In [1]: import numpy as np

In [2]: np.set_printoptions(precision=2, suppress=True, linewidth=100, floatmode="fixed")

In [3]: rnd = lambda a: np.round(a, 2) + 0

In [4]: K = np.load("case1.npy")

In [5]: K
Out[5]: 
array([[ 3, -2, -4, -3,  0, -5,  0],
       [ 0,  3, -2, -4, -3,  0, -5],
       [-5,  0,  3, -2, -4, -3,  0],
       [ 0, -5,  0,  3, -2, -4, -3],
       [-3,  0, -5,  0,  3, -2, -4],
       [-4, -3,  0, -5,  0,  3, -2],
       [-2, -4, -3,  0, -5,  0,  3]])

In [6]: x = np.array([-1, 2, 1, 3, -3, 1, 3])

In [7]: K @ np.eye(7)[6]
Out[7]: array([ 0.00, -5.00,  0.00, -3.00, -4.00, -2.00,  3.00])

In [8]: (K * x).sum(axis=1)
Out[8]: array([-25, -14,  11,  -8, -25, -20,  15])

In [9]: K @ x
Out[9]: array([-25, -14,  11,  -8, -25, -20,  15])

In [10]: np.linalg.norm(K @ x) <= np.linalg.norm(K, 2) * np.linalg.norm(x) + 1e-9
Out[10]: np.True_

In [11]: K @ np.ones(7)
Out[11]: array([-11.00, -11.00, -11.00, -11.00, -11.00, -11.00, -11.00])

In [12]: np.sign((K @ x).round(6))
Out[12]: array([-1, -1,  1, -1, -1, -1,  1])

In [13]: arr = np.array([[2.0, 1.0, 1.0], [2.0, -1.0, 2.0], [0.0, 0.0, 1.0]])

In [14]: arr
Out[14]: 
array([[ 2.00,  1.00,  1.00],
       [ 2.00, -1.00,  2.00],
       [ 0.00,  0.00,  1.00]])

In [15]: np.einsum("ij,ji->", arr, arr)
Out[15]: np.float64(10.0)

In [16]: rnd(np.linalg.det(arr.T))
Out[16]: np.float64(-4.0)

In [17]: np.poly(arr)
Out[17]: array([ 1.00, -2.00, -3.00,  4.00])

In [18]: rnd(np.linalg.eigvals(arr))
Out[18]: array([ 2.56, -1.56,  1.00])

In [19]: f = np.array([9, 1, 4])

In [20]: B = arr + np.outer(f, np.eye(3)[2])

In [21]: np.linalg.matrix_rank(B - arr)
Out[21]: np.int64(1)

In [22]: np.linalg.matrix_rank(np.linalg.inv(B) - np.linalg.inv(arr), tol=1e-8)
Out[22]: np.int64(1)

In [23]: rnd(np.linalg.det(B) / np.linalg.det(arr)), rnd(1 + np.linalg.solve(arr, f)[2])
Out[23]: (np.float64(5.0), np.float64(5.0))

In [24]: B = arr[0, 0] * arr[1:] - np.outer(arr[1:, 0], arr[0])

In [25]: B
Out[25]: 
array([[ 0.00, -4.00,  2.00],
       [ 0.00,  0.00,  2.00]])

In [26]: np.flatnonzero(~B.round(6).any(axis=1))
Out[26]: array([], dtype=int64)

In [27]: rng = np.random.default_rng(8550)

In [28]: B = arr + rng.integers(-2, 3, (3, 1)) @ rng.integers(-2, 3, (1, 3))

In [29]: B
Out[29]: 
array([[ 1.00,  2.00,  2.00],
       [ 3.00, -2.00,  1.00],
       [ 1.00, -1.00,  0.00]])

In [30]: B - arr
Out[30]: 
array([[-1.00,  1.00,  1.00],
       [ 1.00, -1.00, -1.00],
       [ 1.00, -1.00, -1.00]])

In [31]: np.abs(B - arr).sum(axis=1)
Out[31]: array([3.00, 3.00, 3.00])

In [32]: m1 = np.loadtxt("arr.csv", delimiter=",")

In [33]: m1
Out[33]: 
array([[ 1.00,  1.00],
       [ 0.00, -2.00]])

In [34]: # triangular, det is the product of the diagonal

In [35]: B = np.array([[-3, 4, 0], [3, 5, 2]])

In [36]: Z = np.kron(B, m1)

In [37]: Z
Out[37]: 
array([[ -3.00,  -3.00,   4.00,   4.00,   0.00,   0.00],
       [ -0.00,   6.00,   0.00,  -8.00,   0.00,  -0.00],
       [  3.00,   3.00,   5.00,   5.00,   2.00,   2.00],
       [  0.00,  -6.00,   0.00, -10.00,   0.00,  -4.00]])

In [38]: mat = np.load("data.npy")

In [39]: mat
Out[39]: 
array([[ 2,  0,  0,  0,  0],
       [-3, -1,  0,  0,  0],
       [-2, -2, -1,  0,  0],
       [-2,  0, -3,  0,  0],
       [ 1, -2,  0, -3, -1]])

In [40]: labels = rng.permutation(3)

In [41]: B = arr[:, labels] * rng.choice([-1, 1], 3)

In [42]: B
Out[42]: 
array([[-1.00,  1.00,  2.00],
       [ 1.00,  2.00,  2.00],
       [-0.00,  1.00,  0.00]])

In [43]: Uu, _, vt = np.linalg.svd(arr.T @ B)

In [44]: labels
Out[44]: array([1, 2, 0])

In [45]: def softmax(z):
    ...:     e = np.exp(z - z.max(axis=-1, keepdims=True))
    ...:     return e / e.sum(axis=-1, keepdims=True)
    ...: 

In [46]: rnd(softmax(B[2]))
Out[46]: array([0.21, 0.58, 0.21])

In [47]: S = B @ B.T / np.sqrt(3)

In [48]: softmax(S).round(6).argmax(axis=1)
Out[48]: array([0, 1, 1])

In [49]: J = np.loadtxt("run3.csv", delimiter=",")

In [50]: J
Out[50]: 
array([[ 0.00,  0.00,  3.00, -1.00],
       [ 0.00,  0.00,  2.00,  2.00],
       [ 0.00,  0.00,  0.00,  3.00],
       [ 0.00,  0.00,  0.00,  0.00]])

In [51]: # column 1 repeats column 0

In [52]: t3 = np.stack([J, -3 * J, J[::-1]])

In [53]: np.linalg.matrix_rank(t3)
Out[53]: array([2, 2, 2])

In [54]: np.einsum("bij,cij->bc", t3, t3)
Out[54]: 
array([[ 27.00, -81.00,  12.00],
       [-81.00, 243.00, -36.00],
       [ 12.00, -36.00,  27.00]])

In [55]: rnd(J @ np.linalg.pinv(J) @ J)
Out[55]: 
array([[ 0.00,  0.00,  3.00, -1.00],
       [ 0.00,  0.00,  2.00,  2.00],
       [ 0.00,  0.00,  0.00,  3.00],
       [ 0.00,  0.00,  0.00,  0.00]])

In [56]: rnd(np.trace(np.linalg.pinv(J) @ J))
Out[56]: np.float64(2.0)

In [57]: np.abs(np.diag(np.linalg.qr(J)[1])) > 1e-9
Out[57]: array([False, False, False, False])

In [58]: np.allclose(J[:-1].T @ np.linalg.lstsq(J[:-1].T, J[-1])[0], J[-1])
Out[58]: True

In [59]: np.unique(J.round(6), axis=0).shape
Out[59]: (4, 4)

In [60]: f = np.array([0, 1])

In [61]: np.correlate(J[2], J[3], "full")
Out[61]: array([0.00, 0.00, 0.00, 0.00, 0.00, 0.00, 0.00])

In [62]: np.array([np.convolve(row, f, "same") for row in J])
Out[62]: 
array([[0.00, 0.00, 0.00, 3.00],
       [0.00, 0.00, 0.00, 2.00],
       [0.00, 0.00, 0.00, 0.00],
       [0.00, 0.00, 0.00, 0.00]])

In [63]: np.polyval(f, J[2])
Out[63]: array([1.00, 1.00, 1.00, 1.00])

In [64]: np.convolve(J[2], f)
Out[64]: array([0.00, 0.00, 0.00, 0.00, 3.00])

In [65]: rnd(np.sort(np.linalg.eigvals(J)))
Out[65]: array([0.00, 0.00, 0.00, 0.00])

In [66]: np.linalg.matrix_rank(J - J[0, 0] * np.eye(4))
Out[66]: np.int64(2)

In [67]: J @ J
Out[67]: 
array([[0.00, 0.00, 0.00, 9.00],
       [0.00, 0.00, 0.00, 6.00],
       [0.00, 0.00, 0.00, 0.00],
       [0.00, 0.00, 0.00, 0.00]])

In [68]: A = np.load("m.npy")

In [69]: rnd(A)
Out[69]: 
array([[ 0.36, -0.21,  0.21, -0.07, -0.07,  0.36],
       [-0.21,  0.13, -0.13,  0.04,  0.04, -0.21],
       [ 0.21, -0.13,  0.13, -0.04, -0.04,  0.21],
       [-0.07,  0.04, -0.04,  0.01,  0.01, -0.07],
       [-0.07,  0.04, -0.04,  0.01,  0.01, -0.07],
       [ 0.36, -0.21,  0.21, -0.07, -0.07,  0.36]])

In [70]: vals, vecs = np.linalg.eigh(A)

In [71]: x = np.array([4, -3, 2, 5, -2, 2])

In [72]: x @ A @ x
Out[72]: np.float64(25.2)

In [73]: (np.sign(vecs[:, -1].round(6)) == np.sign(vecs[0, -1].round(6))).astype(int)
Out[73]: array([1, 0, 1, 0, 0, 1])

In [74]: rnd(np.linalg.eigvalsh(A[1:, 1:]))
Out[74]: array([0.00, 0.00, 0.00, 0.00, 0.64])

In [75]: x = np.array([2, 2, 3, -2, 3, 2])

In [76]: rnd(A @ A @ x)
Out[76]: array([ 1.57, -0.94,  0.94, -0.31, -0.31,  1.57])

In [77]: rnd(A @ x)
Out[77]: array([ 1.57, -0.94,  0.94, -0.31, -0.31,  1.57])

In [78]: rnd((x - A @ x) @ (A @ x))
Out[78]: np.float64(0.0)

In [79]: rnd(np.eye(6) - A)
Out[79]: 
array([[ 0.64,  0.21, -0.21,  0.07,  0.07, -0.36],
       [ 0.21,  0.87,  0.13, -0.04, -0.04,  0.21],
       [-0.21,  0.13,  0.87,  0.04,  0.04, -0.21],
       [ 0.07, -0.04,  0.04,  0.99, -0.01,  0.07],
       [ 0.07, -0.04,  0.04, -0.01,  0.99,  0.07],
       [-0.36,  0.21, -0.21,  0.07,  0.07,  0.64]])

In [80]: data = np.load("dump.npy")

In [81]: data
Out[81]: 
array([[2, 3, 2, 2],
       [1, 0, 2, 0],
       [1, 3, 0, 2],
       [1, 0, 2, 0],
       [5, 3, 5, 3],
       [3, 2, 5, 1],
       [0, 0, 0, 0],
       [0, 0, 0, 0],
       [3, 2, 5, 1],
       [1, 3, 0, 2],
       [4, 3, 3, 3],
       [4, 3, 3, 3],
       [0, 0, 0, 0],
       [0, 2, 2, 0],
       [3, 0, 3, 1],
       [0, 0, 0, 0],
       [4, 3, 3, 3],
       [0, 0, 0, 0],
       [1, 3, 0, 2],
       [1, 0, 2, 0],
       [3, 0, 3, 1],
       [3, 0, 3, 1],
       [0, 0, 0, 0],
       [1, 3, 0, 2],
       [3, 2, 5, 1],
       [0, 0, 0, 0],
       [3, 0, 3, 1],
       [3, 0, 3, 1],
       [0, 0, 0, 0],
       [1, 0, 2, 0],
       [1, 0, 2, 0]])

In [82]: proj = data @ np.linalg.solve(data.T @ data, data.T)

In [83]: rnd(np.diag(proj))
Out[83]: 
array([0.23, 0.15, 0.14, 0.15, 0.24, 0.26, 0.00, 0.00, 0.26, 0.14, 0.16, 0.16, 0.00, 0.32, 0.13,
       0.00, 0.16, 0.00, 0.14, 0.15, 0.13, 0.13, 0.00, 0.14, 0.26, 0.00, 0.13, 0.13, 0.00, 0.15,
       0.15])

In [84]: E = np.loadtxt("block0.csv", delimiter=",")

In [85]: E
Out[85]: 
array([[ 2.00, -5.00,  2.00, -5.00, -5.00,  4.00],
       [-5.00, -2.00,  2.00,  2.00,  1.00,  1.00],
       [ 2.00,  2.00,  4.00,  5.00,  6.00, -6.00],
       [-5.00,  2.00,  5.00, -6.00,  2.00, -5.00],
       [-5.00,  1.00,  6.00,  2.00,  4.00, -3.00],
       [ 4.00,  1.00, -6.00, -5.00, -3.00,  6.00]])

In [86]: # symmetric

In [87]: B = np.c_[data[:, :1] @ np.array([[-3]]), np.array([3, 1, 2, 3, 0, 3, 2, 3, 1, 2, 3, 3, 0, 3, 2, 2, 3, 3, 1, 3, 3, 0, 2, 3, 3, 0, 1, 0, 1, 3, 3])]

In [88]: B
Out[88]: 
array([[ -6,   3],
       [ -3,   1],
       [ -3,   2],
       [ -3,   3],
       [-15,   0],
       [ -9,   3],
       [  0,   2],
       [  0,   3],
       [ -9,   1],
       [ -3,   2],
       [-12,   3],
       [-12,   3],
       [  0,   0],
       [  0,   3],
       [ -9,   2],
       [  0,   2],
       [-12,   3],
       [  0,   3],
       [ -3,   1],
       [ -3,   3],
       [ -9,   3],
       [ -9,   0],
       [  0,   2],
       [ -3,   3],
       [ -9,   3],
       [  0,   0],
       [ -9,   1],
       [ -9,   0],
       [  0,   1],
       [ -3,   3],
       [ -3,   3]])

In [89]: rnd(np.linalg.norm(B - data @ np.linalg.lstsq(data, B)[0], axis=0))
Out[89]: array([0.00, 8.40])

In [90]: np.linalg.matrix_rank(B)
Out[90]: np.int64(2)

In [91]: rnd(np.linalg.lstsq(data, B[:, 0])[0])
Out[91]: array([-3.00,  0.00,  0.00,  0.00])

In [92]: np.linalg.matrix_rank(np.c_[data, B])
Out[92]: np.int64(5)

In [93]: rnd(np.linalg.norm(np.linalg.qr(data)[0].T @ B, axis=0) ** 2 / ((B ** 2).sum(axis=0) + 1e-12))
Out[93]: array([1.00, 0.57])

In [94]: x = np.array([-2, 0, 0, 0, -1, -1])

In [95]: np.linalg.norm(E @ x) <= np.linalg.norm(E, 2) * np.linalg.norm(x) + 1e-9
Out[95]: np.True_

In [96]: E @ x
Out[96]: array([ -3.00,   8.00,  -4.00,  13.00,   9.00, -11.00])

In [97]: Q, vecs = np.linalg.qr(E[:, :3])[0], np.linalg.qr(E[:, 3:])[0]

In [98]: s = np.linalg.svd(Q.T @ vecs, compute_uv=False)

In [99]: rnd(np.degrees(np.arccos(s.clip(0, 1))))
Out[99]: array([ 8.67, 64.91, 84.28])

In [100]: rnd(s)
Out[100]: array([0.99, 0.42, 0.10])

In [101]: (s > 0.9).sum()
Out[101]: np.int64(1)
